% ipython --no-banner

In [1]: import numpy as np

In [2]: import numpy.linalg as la

In [3]: np.set_printoptions(suppress=True, linewidth=100)

In [4]: mat = np.load("data.npy")

In [5]: mat
Out[5]: 
array([[  9.,  -4.,  -7.,  -3.],
       [ -2.,   5.,   5.,   3.],
       [ 10.,  -8., -14.,  -9.],
       [-10.,   8.,  18.,  13.]])

In [6]: proj = np.triu(np.array([[1, 2, 2, 2], [2, 0, 0, 2], [1, 2, 0, 0], [1, 2, 2, 0]]), 1) + np.eye(4)

In [7]: A2 = proj @ mat @ la.inv(proj)

In [8]: la.matrix_rank(A2)
Out[8]: np.int64(4)

In [9]: round(la.det(A2), 2)
Out[9]: np.float64(60.0)

In [10]: np.trace(A2), np.trace(mat)
Out[10]: (np.float64(13.0), np.float64(13.0))

In [11]: A2 = mat[0, 0] * mat[1:] - np.outer(mat[1:, 0], mat[0])

In [12]: A2
Out[12]: 
array([[  0.,  37.,  31.,  21.],
       [  0., -32., -56., -51.],
       [  0.,  32.,  92.,  87.]])

In [13]: np.round(mat[:, 0] / mat[0, 0], 2)
Out[13]: array([ 1.  , -0.22,  1.11, -1.11])

In [14]: print(la.matrix_rank(A2), la.matrix_rank(mat))
3 4

In [15]: vals, vecs = la.eig(mat)

In [16]: np.round(np.sort(la.eigvals(mat.T)), 2)
Out[16]: array([1., 3., 4., 5.])

In [17]: vals.round(2)
Out[17]: array([1., 5., 3., 4.])

In [18]: print(np.round(np.sort(la.eigvals(mat @ mat)), 2))
[ 1.  9. 16. 25.]

In [19]: arr = np.loadtxt("a.csv", delimiter=",")

In [20]: print(arr.round(2))
[[-0.23  0.1  -0.02]
 [-0.23  0.1  -0.02]
 [-2.53  1.1  -0.22]]

In [21]: w1 = np.array([[0, 3, 2], [0, -3, -3], [-1, 3, 0]])

In [22]: b = np.array([0, 0, -9])

In [23]: hid = np.maximum(arr @ w1 + b, 0)

In [24]: print(la.matrix_rank(hid))
1

In [25]: (hid > 0).astype(int)
Out[25]: 
array([[1, 0, 0],
       [1, 0, 0],
       [1, 0, 0]])

In [26]: print((hid > 0).mean(axis=0))
[1. 0. 0.]

In [27]: basis = np.array([[0, 0, 3], [3, 1, 1], [2, 2, 2]])

In [28]: (hid @ basis).round(6).argmax(axis=1)
Out[28]: array([2, 2, 2])

In [29]: u, g = arr[0], arr[2]

In [30]: round(float(u @ u), 2)
Out[30]: 0.06

In [31]: np.round(u @ g, 2)
Out[31]: np.float64(0.7)

In [32]: pr = (u @ g) / (u @ u) * u

In [33]: round((g - pr) @ u, 2)
Out[33]: np.float64(0.0)

In [34]: print(np.round(np.outer(u, g), 2) + 0)
[[ 0.58 -0.25  0.05]
 [-0.25  0.11 -0.02]
 [ 0.05 -0.02  0.  ]]

In [35]: basis = 10 * np.array([[-1.3, 1.8, -1.0], [-0.1, 0.4, 1.6]])

In [36]: rng = np.random.default_rng(5215)

In [37]: labels = rng.integers(0, 2, 21)

In [38]: feats = basis[labels] + rng.normal(size=(21, 3))

In [39]: feats.round(2)
Out[39]: 
array([[ -2.14,   4.82,  15.85],
       [-13.09,  18.16,  -9.58],
       [-10.27,  17.94, -10.02],
       [ -1.24,   2.06,  17.16],
       [ -1.04,   4.18,  17.13],
       [-12.8 ,  18.87, -10.46],
       [  2.01,   4.34,  14.66],
       [ -0.39,   4.53,  16.69],
       [ -1.57,   2.85,  15.71],
       [  0.13,   4.93,  15.6 ],
       [-13.8 ,  18.13, -10.08],
       [-11.74,  17.34,  -9.62],
       [ -1.09,   3.3 ,  15.2 ],
       [-11.07,  20.93,  -9.97],
       [-12.58,  17.18, -11.68],
       [-14.65,  17.63, -10.78],
       [ -1.96,   2.9 ,  16.13],
       [ -0.49,   5.09,  14.38],
       [-14.44,  17.25, -11.47],
       [-14.34,  18.65, -10.05],
       [ -2.86,   5.31,  18.01]])

In [40]: def softmax(z):
    ...:     e = np.exp(z - z.max(axis=-1, keepdims=True))
    ...:     return e / e.sum(axis=-1, keepdims=True)
    ...: 

In [41]: np.round(softmax(feats).sum(axis=1), 2)
Out[41]: array([1., 1., 1., 1., 1., 1., 1., 1., 1., 1., 1., 1., 1., 1., 1., 1., 1., 1., 1., 1., 1.])

In [42]: S = feats @ feats.T / np.sqrt(3)

In [43]: np.round(softmax(S)[8] @ feats, 2)
Out[43]: array([-2.86,  5.31, 18.01])

In [44]: X = np.array([[3.0, 0.0, 0.0], [0.0, -6.0, 4.0], [0.0, -2.0, 9.0]])

In [45]: A2 = la.inv(X)

In [46]: np.round(la.det(X) * A2, 2)
Out[46]: 
array([[-46.,  -0.,  -0.],
       [  0.,  27., -12.],
       [ -0.,   6., -18.]])

In [47]: print(round(float(la.det(X) * la.det(A2)), 2))
1.0

In [48]: np.allclose(X @ X.T, X.T @ X)
Out[48]: False

In [49]: round(float(la.det(X)), 2)
Out[49]: -138.0

In [50]: np.round(la.matrix_power(X, 3), 2)
Out[50]: 
array([[  27.,    0.,    0.],
       [   0., -192.,  220.],
       [   0., -110.,  633.]])

In [51]: print(np.trace(X))
6.0

In [52]: proj = np.triu(np.array([[8, 0, 8], [9, 1, 9], [0, 2, 9]]), 1) + np.eye(3)

In [53]: A2 = proj @ X @ la.inv(proj)

In [54]: np.round(np.poly(A2), 2)
Out[54]: array([  1.,  -6., -37., 138.])

In [55]: la.matrix_rank(A2)
Out[55]: np.int64(3)

In [56]: round(float(la.det(A2)), 2)
Out[56]: -138.0

In [57]: A2 = np.array([[0, 3], [-1, 1], [3, 0]])

In [58]: np.vstack([X, A2.T]).shape
Out[58]: (5, 3)

In [59]: X @ A2
Out[59]: 
array([[ 0.,  9.],
       [18., -6.],
       [29., -2.]])

In [60]: la.matrix_rank(X @ A2)
Out[60]: np.int64(2)

In [61]: np.einsum("ij,ij->i", X, X)
Out[61]: array([ 9., 52., 85.])

In [62]: A2.T @ X.T
Out[62]: 
array([[ 0., 18., 29.],
       [ 9., -6., -2.]])

In [63]: np.einsum("ij->j", X)
Out[63]: array([ 3., -8., 13.])

In [64]: K = np.load("test19.npy")

In [65]: K
Out[65]: 
array([[ 6.,  7.,  0.],
       [-5.,  3.,  2.],
       [ 0.,  0.,  0.]])

In [66]: t3 = np.stack([K, -2 * K, K[::-1]])

In [67]: print(t3.shape)
(3, 3, 3)

In [68]: t3.sum(axis=0)
Out[68]: 
array([[-6., -7.,  0.],
       [ 0.,  0.,  0.],
       [ 6.,  7.,  0.]])

In [69]: proj = np.triu(np.array([[-1, 0, 1], [-3, -1, 0], [-3, -3, 1]]), 1) + np.eye(3)

In [70]: A2 = proj @ K @ la.inv(proj)

In [71]: A2
Out[71]: 
array([[ 6.,  7., -6.],
       [-5.,  3.,  7.],
       [ 0.,  0.,  0.]])

In [72]: print(np.round(np.poly(A2), 2))
[ 1. -9. 53.  0.]

In [73]: U, s, Vt = la.svd(A2)

In [74]: vecs = Vt[:(s > 1e-8).sum()]

In [75]: x = A2[1] + 3 * A2[0] + rng.integers(2) * np.eye(3)[0]

In [76]: x
Out[76]: array([ 13.,  24., -11.])

In [77]: np.round(vecs.T @ vecs, 2)
Out[77]: 
array([[ 0.4 ,  0.11, -0.48],
       [ 0.11,  0.98,  0.09],
       [-0.48,  0.09,  0.62]])

In [78]: np.round(np.diag(vecs.T @ vecs), 2)
Out[78]: array([0.4 , 0.98, 0.62])

In [79]: la.matrix_rank(np.vstack([A2, x]))
Out[79]: np.int64(2)

In [80]: np.round(la.det(2 * K), 2), round(la.det(K), 2)
Out[80]: (np.float64(0.0), np.float64(0.0))

In [81]: np.einsum("ij,ji->", K, K)
Out[81]: np.float64(-25.0)

In [82]: print(np.round(la.eigvals(K).sum().real, 2))
9.0

In [83]: np.kron(np.eye(2, dtype=int), K)
Out[83]: 
array([[ 6.,  7.,  0.,  0.,  0.,  0.],
       [-5.,  3.,  2., -0.,  0.,  0.],
       [ 0.,  0.,  0.,  0.,  0.,  0.],
       [ 0.,  0.,  0.,  6.,  7.,  0.],
       [-0.,  0.,  0., -5.,  3.,  2.],
       [ 0.,  0.,  0.,  0.,  0.,  0.]])

In [84]: print(round(la.det(K[::-1]), 2))
0.0

In [85]: labels = rng.permutation(3)

In [86]: labels
Out[86]: array([1, 2, 0])

In [87]: A2 = K[labels][:, labels]

In [88]: print(A2)
[[ 3.  2. -5.]
 [ 0.  0.  0.]
 [ 7.  0.  6.]]

In [89]: round(la.det(A2), 2), round(la.det(K[labels]), 2)
Out[89]: (np.float64(0.0), np.float64(0.0))

In [90]: M = np.load("dump.npy")

In [91]: M
Out[91]: 
array([[1. , 0.2],
       [0.2, 1. ]])

In [92]: # symmetric, so the eigenvalues are real

In [93]: labels = rng.permutation(2)

In [94]: labels
Out[94]: array([0, 1])

In [95]: A2 = M[labels][:, labels]

In [96]: np.round(np.sort(np.abs(la.eigvals(A2))), 2)
Out[96]: array([0.8, 1.2])

In [97]: np.diag(A2)
Out[97]: array([1., 1.])

In [98]: A2
Out[98]: 
array([[1. , 0.2],
       [0.2, 1. ]])

In [99]: vals, vecs = la.eigh(M)

In [100]: x = np.array([0, 2])

In [101]: np.round(la.eigvalsh(M[1:, 1:]), 2)
Out[101]: array([1.])

In [102]: x @ M @ x
Out[102]: np.float64(4.0)

In [103]: print(np.round(vecs * np.sqrt(vals) @ vecs.T, 2))
[[0.99 0.1 ]
 [0.1  0.99]]

In [104]: np.abs(M).sum(axis=1).max(), np.abs(vals).max()
Out[104]: (np.float64(1.2), np.float64(1.2))

In [105]: print((np.sign(vecs[:, -1].round(6)) == np.sign(vecs[0, -1].round(6))).astype(int))
[1 1]

In [106]: np.round(vecs * np.maximum(vals, 0) @ vecs.T, 2)
Out[106]: 
array([[1. , 0.2],
       [0.2, 1. ]])

In [107]: vals, vecs = la.eigh(M)

In [108]: np.round(la.svd(M, compute_uv=False), 2)
Out[108]: array([1.2, 0.8])

In [109]: np.unique(vals.round(6) + 0, return_counts=True)[1]
Out[109]: array([1, 1])

In [110]: print(np.trace(M))
2.0

In [111]: print(np.allclose(M, M.T))
True

In [112]: x = np.ones(2)

In [113]: for _ in range(3):
     ...:     x = M @ x
     ...:     x /= la.norm(x)
     ...:     print(round(x @ M @ x, 2))
     ...: 
1.2
1.2
1.2

In [114]: x.round(2)
Out[114]: array([0.71, 0.71])

In [115]: round(float(la.eigvalsh(M)[-1]), 2)
Out[115]: 1.2

In [116]: W0 = np.array([[0.0, 5.0, -6.0, 2.0],
     ...:     [-2.0, 11.0, -12.0, 4.0],
     ...:     [-2.0, 13.0, -16.0, 6.0],
     ...:     [-2.0, 13.0, -16.0, 6.0]])

In [117]: W0
Out[117]: 
array([[  0.,   5.,  -6.,   2.],
       [ -2.,  11., -12.,   4.],
       [ -2.,  13., -16.,   6.],
       [ -2.,  13., -16.,   6.]])

In [118]: # null space of dimension 1

In [119]: proj = np.triu(np.array([[-6, -3, 4, -6], [-7, 5, 9, -2], [3, 1, 2, -5], [3, -5, -5, 6]]), 1) + np.eye(4)

In [120]: A2 = proj @ W0 @ la.inv(proj)

In [121]: proj @ W0 - W0 @ proj
Out[121]: 
array([[  10.,  -59.,   23.,  -44.],
       [ -14.,   85., -203.,   -8.],
       [  10.,  -71.,  -29.,  -96.],
       [   0.,   -6., -109.,  -66.]])

In [122]: np.trace(A2), np.trace(W0)
Out[122]: (np.float64(1.0), np.float64(1.0))

In [123]: labels = rng.permutation(4)

In [124]: print(labels)
[3 0 1 2]

In [125]: A2 = W0[labels][:, labels]

In [126]: np.round(np.sort(np.abs(la.eigvals(A2))), 2) + 0
Out[126]: array([0., 1., 2., 2.])
